In [1]: import numpy as np

In [2]: from numpy import linalg as LA

In [3]: np.set_printoptions(precision=1, suppress=True, linewidth=160)

In [4]: def tidy(a):
   ...:     return np.round(a, 1) + 0
   ...: 

In [5]: F = np.array([[1.9, -0.8, -2.1],
   ...:     [1.1, 1.8, 0.5],
   ...:     [2.6, 0.2, -1.4],
   ...:     [2.0, 1.8, 0.5],
   ...:     [1.3, 0.5, 2.1],
   ...:     [-3.5, 1.9, 2.6],
   ...:     [0.7, -0.4, -2.4],
   ...:     [1.6, 1.5, -0.3],
   ...:     [-0.1, 0.4, 1.4],
   ...:     [0.6, 0.5, -2.4],
   ...:     [2.1, 1.3, -3.2],
   ...:     [-1.9, -0.9, 1.7],
   ...:     [0.7, 1.3, -1.0],
   ...:     [-2.4, 1.5, 3.5],
   ...:     [-0.3, -0.9, -1.0],
   ...:     [1.0, -0.4, -2.2],
   ...:     [4.5, -0.1, -3.4],
   ...:     [-1.4, -0.4, -0.3],
   ...:     [4.3, -1.3, -4.5],
   ...:     [-3.6, 0.1, -0.1]])

In [6]: Xc = F - F.mean(axis=0)

In [7]: left, sigma, vt = LA.svd(Xc, full_matrices=False)

In [8]: print(np.abs(left[:, 0]).argmax())
18

In [9]: print(LA.matrix_rank(Xc))
3

In [10]: print(np.searchsorted(np.cumsum(sigma ** 2) / (sigma ** 2).sum(), 0.9) + 1)
2

In [11]: print((np.sign(left[:, 0]) == np.sign(left[0, 0])).astype(int))
[1 0 1 1 0 0 1 1 0 1 1 0 1 0 0 1 1 0 1 0]

In [12]: print(tidy(sigma))
[12.6  5.8  3.5]

In [13]: print(tidy(sigma ** 2 / (sigma ** 2).sum()))
[0.8 0.2 0.1]

In [14]: cent = F[[2, 1]].astype(float)

In [15]: for _ in range(3):
    ...:     idx = LA.norm(F[:, None] - cent, axis=-1).argmin(axis=1)
    ...:     cent = np.array([F[idx == j].mean(axis=0) for j in range(2)])
    ...: 

In [16]: print(idx)
[0 1 0 1 1 1 0 1 1 0 0 1 1 1 1 0 0 1 0 1]

In [17]: print(np.bincount(idx))
[ 8 12]

In [18]: m1 = np.array([[-4, 2, 2], [-1, -4, 0], [-4, 2, 2]])

In [19]: print(m1)
[[-4  2  2]
 [-1 -4  0]
 [-4  2  2]]

In [20]: # rank 2

In [21]: left, sigma, vt = LA.svd(m1)

In [22]: V = vt[:(sigma > 1e-8).sum()]

In [23]: rng = np.random.default_rng(90228)

In [24]: vec = m1[1] + 5 * m1[2] + rng.integers(2) * np.eye(3)[2]

In [25]: print(vec)
[-21.   6.  11.]

In [26]: print(LA.matrix_rank(np.vstack([m1, vec])))
3

In [27]: print(tidy(np.diag(V.T @ V)))
[0.8 1.  0.2]

In [28]: print(np.allclose(V.T @ V @ vec, vec))
False

In [29]: print(tidy(V.T @ V))
[[ 0.8  0.  -0.4]
 [ 0.   1.   0.1]
 [-0.4  0.1  0.2]]
